In [1]: import numpy as np

In [2]: np.set_printoptions(suppress=True, linewidth=160)

In [3]: rd = lambda a: np.round(a, 2) + 0

In [4]: data = np.load("w.npy")

In [5]: data
Out[5]: 
array([[  3.13, -16.4 ,  10.72,   2.54],
       [-10.58,   9.82,  -5.08, -12.87],
       [ 18.26,   2.31,   2.34,   7.48],
       [ -4.33,  -2.24, -19.2 ,  -2.75],
       [ -7.64,   0.97, -14.18,  11.82],
       [  7.6 ,  15.31,   1.93,  10.21],
       [-13.82,   3.21,  -2.48,  13.88],
       [  5.7 ,   7.09, -16.93,  -5.51],
       [-10.29,  12.9 ,  -2.58, -11.  ],
       [  5.8 , -19.01,  -0.71,  -2.12],
       [ 17.51,  -7.55,  -5.43,  -2.63],
       [  3.47,   4.17,  19.19,  -1.46],
       [ 10.43,   6.09, -12.77,  -9.54],
       [ 10.26,  -3.68,   5.43,  15.87],
       [-13.06,   9.35, -11.92,   0.09],
       [  7.5 ,  11.06, -13.85,  -5.45],
       [  6.97,  -8.68,  -8.49,  14.28],
       [ -9.98,  12.7 ,   8.96,   7.67],
       [-13.79,  12.87,   4.63,   4.77],
       [  6.79,  12.87,  -5.36, -12.63],
       [-11.9 ,   5.39, -12.87,  -7.99]])

In [6]: other = np.c_[data[:, :1] @ np.array([[1]]), np.array([1, 1, 0, 2, 0, 1, 1, 1, 1, 1, 0, 0, 2, 1, 2, 0, 2, 2, 0, 0, 2])]

In [7]: other
Out[7]: 
array([[  3.13,   1.  ],
       [-10.58,   1.  ],
       [ 18.26,   0.  ],
       [ -4.33,   2.  ],
       [ -7.64,   0.  ],
       [  7.6 ,   1.  ],
       [-13.82,   1.  ],
       [  5.7 ,   1.  ],
       [-10.29,   1.  ],
       [  5.8 ,   1.  ],
       [ 17.51,   0.  ],
       [  3.47,   0.  ],
       [ 10.43,   2.  ],
       [ 10.26,   1.  ],
       [-13.06,   2.  ],
       [  7.5 ,   0.  ],
       [  6.97,   2.  ],
       [ -9.98,   2.  ],
       [-13.79,   0.  ],
       [  6.79,   0.  ],
       [-11.9 ,   2.  ]])

In [8]: np.linalg.matrix_rank(np.c_[data, other])
Out[8]: np.int64(5)

In [9]: print(rd(np.linalg.norm(other - data @ np.linalg.lstsq(data, other)[0], axis=0)))
[0.   4.83]

In [10]: O, evecs = np.linalg.qr(data[:, :1])[0], np.linalg.qr(data[:, 1:])[0]

In [11]: sigma = np.linalg.svd(O.T @ evecs, compute_uv=False)

In [12]: rd(np.linalg.norm(O @ O.T - evecs @ evecs.T, 2))
Out[12]: np.float64(1.0)

In [13]: x = np.array([2, -3, -3, 0])

In [14]: target = data @ x

In [15]: print(rd(np.linalg.lstsq(data, target)[0]))
[ 2. -3. -3.  0.]

In [16]: rng = np.random.default_rng(79)

In [17]: target = target + 0.3 * rng.normal(size=21)

In [18]: rd(target)
Out[18]: 
array([ 23.49, -35.6 ,  22.69,  55.5 ,  24.74, -36.52, -30.38,  41.09, -51.72,  70.96,  74.13, -63.28,  41.11,  15.27, -18.17,  23.44,  64.9 , -84.94, -80.21,
        -9.03,  -1.19])

In [19]: c, *_ = np.linalg.lstsq(data, target)

In [20]: c.round()
Out[20]: array([ 2., -3., -3., -0.])

In [21]: Xs = data - data.mean(axis=0)

In [22]: evecs = np.linalg.svd(Xs)[2][:2]

In [23]: other = Xs - Xs @ evecs.T @ evecs

In [24]: np.linalg.norm(other, axis=1).round(6).argmax()
Out[24]: np.int64(4)

In [25]: rd(np.diag(evecs.T @ evecs))
Out[25]: array([0.66, 0.37, 0.6 , 0.37])

In [26]: data.reshape(21, 5)
Traceback (most recent call last):
  Cell In[26], line 1
    data.reshape(21, 5)
ValueError: cannot reshape array of size 84 into shape (21,5)


In [27]: print(data.reshape(-1, 2))
[[  3.13 -16.4 ]
 [ 10.72   2.54]
 [-10.58   9.82]
 [ -5.08 -12.87]
 [ 18.26   2.31]
 [  2.34   7.48]
 [ -4.33  -2.24]
 [-19.2   -2.75]
 [ -7.64   0.97]
 [-14.18  11.82]
 [  7.6   15.31]
 [  1.93  10.21]
 [-13.82   3.21]
 [ -2.48  13.88]
 [  5.7    7.09]
 [-16.93  -5.51]
 [-10.29  12.9 ]
 [ -2.58 -11.  ]
 [  5.8  -19.01]
 [ -0.71  -2.12]
 [ 17.51  -7.55]
 [ -5.43  -2.63]
 [  3.47   4.17]
 [ 19.19  -1.46]
 [ 10.43   6.09]
 [-12.77  -9.54]
 [ 10.26  -3.68]
 [  5.43  15.87]
 [-13.06   9.35]
 [-11.92   0.09]
 [  7.5   11.06]
 [-13.85  -5.45]
 [  6.97  -8.68]
 [ -8.49  14.28]
 [ -9.98  12.7 ]
 [  8.96   7.67]
 [-13.79  12.87]
 [  4.63   4.77]
 [  6.79  12.87]
 [ -5.36 -12.63]
 [-11.9    5.39]
 [-12.87  -7.99]]

In [28]: T = data.reshape(21, 2, -1)

In [29]: T.transpose(1, 0, 2)
Out[29]: 
array([[[  3.13, -16.4 ],
        [-10.58,   9.82],
        [ 18.26,   2.31],
        [ -4.33,  -2.24],
        [ -7.64,   0.97],
        [  7.6 ,  15.31],
        [-13.82,   3.21],
        [  5.7 ,   7.09],
        [-10.29,  12.9 ],
        [  5.8 , -19.01],
        [ 17.51,  -7.55],
        [  3.47,   4.17],
        [ 10.43,   6.09],
        [ 10.26,  -3.68],
        [-13.06,   9.35],
        [  7.5 ,  11.06],
        [  6.97,  -8.68],
        [ -9.98,  12.7 ],
        [-13.79,  12.87],
        [  6.79,  12.87],
        [-11.9 ,   5.39]],

       [[ 10.72,   2.54],
        [ -5.08, -12.87],
        [  2.34,   7.48],
        [-19.2 ,  -2.75],
        [-14.18,  11.82],
        [  1.93,  10.21],
        [ -2.48,  13.88],
        [-16.93,  -5.51],
        [ -2.58, -11.  ],
        [ -0.71,  -2.12],
        [ -5.43,  -2.63],
        [ 19.19,  -1.46],
        [-12.77,  -9.54],
        [  5.43,  15.87],
        [-11.92,   0.09],
        [-13.85,  -5.45],
        [ -8.49,  14.28],
        [  8.96,   7.67],
        [  4.63,   4.77],
        [ -5.36, -12.63],
        [-12.87,  -7.99]]])

In [30]: arr = np.load("out16.npy")

In [31]: arr
Out[31]: 
array([[ 2,  2,  2,  2,  2,  2,  2,  2,  2,  2,  2,  2],
       [ 2,  4,  4,  4,  4,  4,  4,  4,  4,  4,  4,  4],
       [ 2,  4,  6,  6,  6,  6,  6,  6,  6,  6,  6,  6],
       [ 2,  4,  6,  8,  8,  8,  8,  8,  8,  8,  8,  8],
       [ 2,  4,  6,  8, 10, 10, 10, 10, 10, 10, 10, 10],
       [ 2,  4,  6,  8, 10, 12, 12, 12, 12, 12, 12, 12],
       [ 2,  4,  6,  8, 10, 12, 14, 14, 14, 14, 14, 14],
       [ 2,  4,  6,  8, 10, 12, 14, 16, 16, 16, 16, 16],
       [ 2,  4,  6,  8, 10, 12, 14, 16, 18, 18, 18, 18],
       [ 2,  4,  6,  8, 10, 12, 14, 16, 18, 20, 20, 20],
       [ 2,  4,  6,  8, 10, 12, 14, 16, 18, 20, 22, 22],
       [ 2,  4,  6,  8, 10, 12, 14, 16, 18, 20, 22, 24]])

In [32]: ev, evecs = np.linalg.eigh(arr)

In [33]: x = np.array([2, 1, 0, 0, 0, 1, 3, 1, 1, 0, 3, 3])

In [34]: (np.sign(evecs[:, -1].round(6)) == np.sign(evecs[0, -1].round(6))).astype(int)
Out[34]: array([1, 1, 1, 1, 1, 1, 1, 1, 1, 1, 1, 1])

In [35]: f = np.array([5, 4, 1, 4, 3, 5, 2, 5, 1, 0, 5, 5])

In [36]: other = arr + np.outer(f, np.eye(12)[1])

In [37]: np.linalg.matrix_rank(np.linalg.inv(other) - np.linalg.inv(arr), tol=1e-8)
Out[37]: np.int64(1)

In [38]: np.linalg.matrix_rank(other - arr)
Out[38]: np.int64(1)

In [39]: rd(np.linalg.det(other) / np.linalg.det(arr)), rd(1 + np.linalg.solve(arr, f)[1])
Out[39]: (np.float64(2.0), np.float64(2.0))

In [40]: other
Out[40]: 
array([[ 2.,  7.,  2.,  2.,  2.,  2.,  2.,  2.,  2.,  2.,  2.,  2.],
       [ 2.,  8.,  4.,  4.,  4.,  4.,  4.,  4.,  4.,  4.,  4.,  4.],
       [ 2.,  5.,  6.,  6.,  6.,  6.,  6.,  6.,  6.,  6.,  6.,  6.],
       [ 2.,  8.,  6.,  8.,  8.,  8.,  8.,  8.,  8.,  8.,  8.,  8.],
       [ 2.,  7.,  6.,  8., 10., 10., 10., 10., 10., 10., 10., 10.],
       [ 2.,  9.,  6.,  8., 10., 12., 12., 12., 12., 12., 12., 12.],
       [ 2.,  6.,  6.,  8., 10., 12., 14., 14., 14., 14., 14., 14.],
       [ 2.,  9.,  6.,  8., 10., 12., 14., 16., 16., 16., 16., 16.],
       [ 2.,  5.,  6.,  8., 10., 12., 14., 16., 18., 18., 18., 18.],
       [ 2.,  4.,  6.,  8., 10., 12., 14., 16., 18., 20., 20., 20.],
       [ 2.,  9.,  6.,  8., 10., 12., 14., 16., 18., 20., 22., 22.],
       [ 2.,  9.,  6.,  8., 10., 12., 14., 16., 18., 20., 22., 24.]])

In [41]: labels = rng.permutation(12)

In [42]: labels
Out[42]: array([ 5,  2, 11,  8, 10,  0,  3,  1,  7,  6,  4,  9])

In [43]: other = arr[labels][:, labels]

In [44]: other
Out[44]: 
array([[12,  6, 12, 12, 12,  2,  8,  4, 12, 12, 10, 12],
       [ 6,  6,  6,  6,  6,  2,  6,  4,  6,  6,  6,  6],
       [12,  6, 24, 18, 22,  2,  8,  4, 16, 14, 10, 20],
       [12,  6, 18, 18, 18,  2,  8,  4, 16, 14, 10, 18],
       [12,  6, 22, 18, 22,  2,  8,  4, 16, 14, 10, 20],
       [ 2,  2,  2,  2,  2,  2,  2,  2,  2,  2,  2,  2],
       [ 8,  6,  8,  8,  8,  2,  8,  4,  8,  8,  8,  8],
       [ 4,  4,  4,  4,  4,  2,  4,  4,  4,  4,  4,  4],
       [12,  6, 16, 16, 16,  2,  8,  4, 16, 14, 10, 16],
       [12,  6, 14, 14, 14,  2,  8,  4, 14, 14, 10, 14],
       [10,  6, 10, 10, 10,  2,  8,  4, 10, 10, 10, 10],
       [12,  6, 20, 18, 20,  2,  8,  4, 16, 14, 10, 20]])

In [45]: np.trace(other)
Out[45]: np.int64(156)

In [46]: Uu, sigma = np.linalg.svd(arr)
Traceback (most recent call last):
  Cell In[46], line 1
    Uu, sigma = np.linalg.svd(arr)
ValueError: too many values to unpack (expected 2)


In [47]: Uu, sigma, VT = np.linalg.svd(arr, full_matrices=False)

In [48]: (sigma > 1e-8).sum()
Out[48]: np.int64(12)

In [49]: rd(np.cumsum(sigma ** 2) / np.sum(sigma ** 2))
Out[49]: array([0.98, 1.  , 1.  , 1.  , 1.  , 1.  , 1.  , 1.  , 1.  , 1.  , 1.  , 1.  ])

In [50]: Uu.shape, sigma.shape, VT.shape
Out[50]: ((12, 12), (12,), (12, 12))

In [51]: print(np.abs(Uu[:, 0]).round(6).argmax())
11

In [52]: rd(VT @ VT.T)
Out[52]: 
array([[1., 0., 0., 0., 0., 0., 0., 0., 0., 0., 0., 0.],
       [0., 1., 0., 0., 0., 0., 0., 0., 0., 0., 0., 0.],
       [0., 0., 1., 0., 0., 0., 0., 0., 0., 0., 0., 0.],
       [0., 0., 0., 1., 0., 0., 0., 0., 0., 0., 0., 0.],
       [0., 0., 0., 0., 1., 0., 0., 0., 0., 0., 0., 0.],
       [0., 0., 0., 0., 0., 1., 0., 0., 0., 0., 0., 0.],
       [0., 0., 0., 0., 0., 0., 1., 0., 0., 0., 0., 0.],
       [0., 0., 0., 0., 0., 0., 0., 1., 0., 0., 0., 0.],
       [0., 0., 0., 0., 0., 0., 0., 0., 1., 0., 0., 0.],
       [0., 0., 0., 0., 0., 0., 0., 0., 0., 1., 0., 0.],
       [0., 0., 0., 0., 0., 0., 0., 0., 0., 0., 1., 0.],
       [0., 0., 0., 0., 0., 0., 0., 0., 0., 0., 0., 1.]])

In [53]: rd(np.abs(VT[0]))
Out[53]: array([0.05, 0.1 , 0.15, 0.19, 0.24, 0.27, 0.31, 0.34, 0.36, 0.38, 0.39, 0.4 ])

In [54]: rd(sigma)
Out[54]: array([126.82,  14.24,   5.24,   2.76,   1.74,   1.23,   0.94,   0.76,   0.65,   0.58,   0.53,   0.51])

In [55]: print(rd(np.sqrt((sigma ** 2).sum())), rd(np.linalg.norm(arr)))
127.78 127.78
